>>> import numpy as np
>>> import numpy.linalg as la
>>> np.set_printoptions(suppress=True, linewidth=100)
>>> J = np.loadtxt("test12.csv", delimiter=",")
>>> print(J)
[[ 0.057  2.17   4.331]
 [-0.058  0.658  1.157]
 [ 0.071  0.849  1.752]
 [ 0.112 -0.789 -1.55 ]
 [ 0.067  0.221  0.797]
 [-0.107  0.228  0.328]
 [ 0.021  0.129  0.134]
 [ 0.003 -1.443 -2.96 ]
 [ 0.034  0.055 -0.412]
 [ 0.154 -2.57  -5.568]
 [-0.032 -0.434 -0.808]
 [ 0.02  -1.963 -4.289]
 [ 0.043 -1.249 -2.605]
 [-0.011 -0.279 -0.674]
 [ 0.064  0.357  0.957]
 [-0.155 -0.186 -0.32 ]
 [-0.178  0.274  0.606]]
>>> D = la.norm(J[:, None] - J[None], axis=-1)
>>> print((D + 1e9 * np.eye(17)).round(6).argmin(axis=1))
[ 2 14  1 10 14  6  5 12 15 11 13  9  7 10  4  8  5]
>>> print(D[3].round(6).argsort(kind="stable")[:4])
[ 3 10 13 12]
>>> print(np.unravel_index(D.round(6).argmax(), D.shape))
(np.int64(0), np.int64(9))
>>> print(la.matrix_rank(D ** 2))
5
>>> print(D[:5, :5].round(3))
[[0.    3.518 2.898 6.584 4.036]
 [3.518 0.    0.638 3.074 0.58 ]
 [2.898 0.638 0.    3.686 1.143]
 [6.584 3.074 3.686 0.    2.555]
 [4.036 0.58  1.143 2.555 0.   ]]
>>> print(np.flatnonzero(D[3] < D.mean() / 2))
[ 3 10 12 13]
>>> print(D.shape)
(17, 17)
>>> E = np.loadtxt("layer10.csv", delimiter=",")
>>> print(E)
[[ 3. -2. -4.  6. -6. -6. -2.]
 [-2.  0.  2. -3.  3.  3.  1.]
 [-4.  2.  3. -6.  6.  6.  2.]
 [ 6. -3. -6.  8. -9. -9. -3.]
 [-6.  3.  6. -9.  8.  9.  3.]
 [-6.  3.  6. -9.  9.  8.  3.]
 [-2.  1.  2. -3.  3.  3.  0.]]
>>> t3 = np.stack([E, 3 * E, E[::-1]])
>>> print(np.round(la.det(t3), 3))
[   36. 78732.   -36.]
>>> print(np.einsum("bij,cij->bc", t3, t3))
[[ 1302.  3906.   806.]
 [ 3906. 11718.  2418.]
 [  806.  2418.  1302.]]
>>> print(t3.sum(axis=0))
[[ 10.  -7. -14.  21. -21. -21.  -8.]
 [-14.   3.  14. -21.  21.  20.   7.]
 [-22.  11.  18. -33.  32.  33.  11.]
 [ 30. -15. -30.  40. -45. -45. -15.]
 [-28.  14.  27. -42.  38.  42.  14.]
 [-26.  12.  26. -39.  39.  35.  13.]
 [ -5.   2.   4.  -6.   6.   6.  -2.]]
>>> print((t3 @ E.T).shape)
(3, 7, 7)
>>> print(la.matrix_rank(t3))
[7 7 7]
>>> print((E + E.T) / 2)
[[ 3. -2. -4.  6. -6. -6. -2.]
 [-2.  0.  2. -3.  3.  3.  1.]
 [-4.  2.  3. -6.  6.  6.  2.]
 [ 6. -3. -6.  8. -9. -9. -3.]
 [-6.  3.  6. -9.  8.  9.  3.]
 [-6.  3.  6. -9.  9.  8.  3.]
 [-2.  1.  2. -3.  3.  3.  0.]]
>>> print(round(float(np.abs(la.eigvals(E)).max()), 3))
36.0
>>> print(E @ E)
[[ 141.  -70. -140.  210. -210. -210.  -70.]
 [ -70.   36.   70. -105.  105.  105.   35.]
 [-140.   70.  141. -210.  210.  210.   70.]
 [ 210. -105. -210.  316. -315. -315. -105.]
 [-210.  105.  210. -315.  316.  315.  105.]
 [-210.  105.  210. -315.  315.  316.  105.]
 [ -70.   35.   70. -105.  105.  105.   36.]]
>>> u = np.array([2, 2])
>>> print(np.cross(E[2, :3], E[3, :3]))
[-3. -6.  0.]
>>> print(np.correlate(E[2], E[3], "full"))
[  12.   30.    9.  -59.   49.    6. -210.   15.   30.  -74.    6.   30.   12.]
>>> print(np.convolve(E[2], u))
[-8. -4. 10. -6.  0. 24. 16.  4.]
>>> u = np.array([0, -2, 1, 1, 1])
>>> data = 2 * np.eye(5) + np.outer(u, u)
>>> print(data)
[[ 2.  0.  0.  0.  0.]
 [ 0.  6. -2. -2. -2.]
 [ 0. -2.  3.  1.  1.]
 [ 0. -2.  1.  3.  1.]
 [ 0. -2.  1.  1.  3.]]
>>> vec = np.array([0, 1, -1, -1, -2])
>>> target = data @ vec
>>> b, lr = np.zeros(5), 1 / la.norm(data, 2) ** 2
>>> for i in range(200):
...     b -= lr * data.T @ (data @ b - target)
...     if i % 50 == 0: print(i, round(la.norm(data @ b - target), 3))
... 
0 2.591
50 0.206
100 0.016
150 0.001
>>> print(np.round(la.cond(data), 3))
4.5
>>> rng = np.random.default_rng(340)
>>> lab = rng.permutation(5)
>>> Y = data[:, lab] * rng.choice([-1, 1], 5)
>>> print(Y)
[[ 0.  2.  0. -0.  0.]
 [-2.  0. -2.  2.  6.]
 [ 1.  0.  3. -1. -2.]
 [ 3.  0.  1. -1. -2.]
 [ 1.  0.  1. -3. -2.]]
>>> left, _, vt = la.svd(data.T @ Y)
>>> print(np.round(la.lstsq(data, Y)[0], 3) + 0)
[[ 0.  1.  0.  0.  0.]
 [ 0.  0.  0.  0.  1.]
 [ 0.  0.  1.  0.  0.]
 [ 1.  0.  0.  0.  0.]
 [ 0.  0.  0. -1.  0.]]
>>> print(np.round(left @ vt, 3) + 0)
[[ 0.  1.  0.  0.  0.]
 [ 0.  0.  0.  0.  1.]
 [ 0.  0.  1.  0.  0.]
 [ 1.  0.  0.  0.  0.]
 [ 0.  0.  0. -1.  0.]]
>>> print(lab)
[3 0 2 4 1]
>>> X = np.loadtxt("case14.csv", delimiter=",")
>>> print(X)
[[ -1.854  -3.088   0.009]
 [ -0.762  -1.334   0.024]
 [ -3.536  -5.84   -0.041]
 [ -0.047  -0.11    0.001]
 [  2.619   4.213   0.024]
 [ -6.214 -10.379  -0.027]
 [ -2.708  -4.618  -0.035]
 [  2.758   4.353  -0.057]
 [ -2.279  -3.86   -0.028]
 [  5.049   8.377   0.016]
 [ -0.485  -0.84    0.044]
 [  2.033   3.472   0.038]
 [ -0.054  -0.152   0.   ]
 [ -1.182  -2.008   0.075]
 [  0.201   0.244  -0.059]
 [ -0.449  -0.724  -0.08 ]
 [ -1.155  -1.944  -0.062]
 [  0.568   0.917  -0.056]
 [  2.63    4.418  -0.004]
 [ -3.414  -5.719  -0.031]
 [  1.894   3.202  -0.019]
 [  0.102   0.114  -0.006]
 [ -0.378  -0.58    0.081]
 [  2.172   3.497   0.014]
 [ -3.594  -5.991  -0.104]
 [  5.217   8.636   0.015]
 [  7.464  12.362  -0.043]
 [  0.434   0.727  -0.002]
 [  5.402   8.927  -0.039]
 [ -4.428  -7.512   0.012]
 [  2.554   4.343  -0.028]]
>>> Y = np.c_[X[:, :2] @ np.array([[0, 2], [1, 2]]), np.array([0, 0, 0, 2, -1, 0, -1, -1, 0, -1, 3, -3, -1, 1, 3, 1, 2, -1, -3, 1, 2, 0, -1, -3, -3, -2, 1, 3, 0, -1, -1])]
>>> print(Y.round(3))
[[ -3.088  -9.884   0.   ]
 [ -1.334  -4.192   0.   ]
 [ -5.84  -18.752   0.   ]
 [ -0.11   -0.314   2.   ]
 [  4.213  13.664  -1.   ]
 [-10.379 -33.186   0.   ]
 [ -4.618 -14.652  -1.   ]
 [  4.353  14.222  -1.   ]
 [ -3.86  -12.278   0.   ]
 [  8.377  26.852  -1.   ]
 [ -0.84   -2.65    3.   ]
 [  3.472  11.01   -3.   ]
 [ -0.152  -0.412  -1.   ]
 [ -2.008  -6.38    1.   ]
 [  0.244   0.89    3.   ]
 [ -0.724  -2.346   1.   ]
 [ -1.944  -6.198   2.   ]
 [  0.917   2.97   -1.   ]
 [  4.418  14.096  -3.   ]
 [ -5.719 -18.266   1.   ]
 [  3.202  10.192   2.   ]
 [  0.114   0.432   0.   ]
 [ -0.58   -1.916  -1.   ]
 [  3.497  11.338  -3.   ]
 [ -5.991 -19.17   -3.   ]
 [  8.636  27.706  -2.   ]
 [ 12.362  39.652   1.   ]
 [  0.727   2.322   3.   ]
 [  8.927  28.658   0.   ]
 [ -7.512 -23.88   -1.   ]
 [  4.343  13.794  -1.   ]]
>>> print(la.matrix_rank(Y))
3
>>> print(la.matrix_rank(np.c_[X, Y]))
4
>>> print(np.round(la.norm(la.qr(X)[0].T @ Y, axis=0) ** 2 / ((Y ** 2).sum(axis=0) + 1e-12), 3))
[1.    1.    0.022]
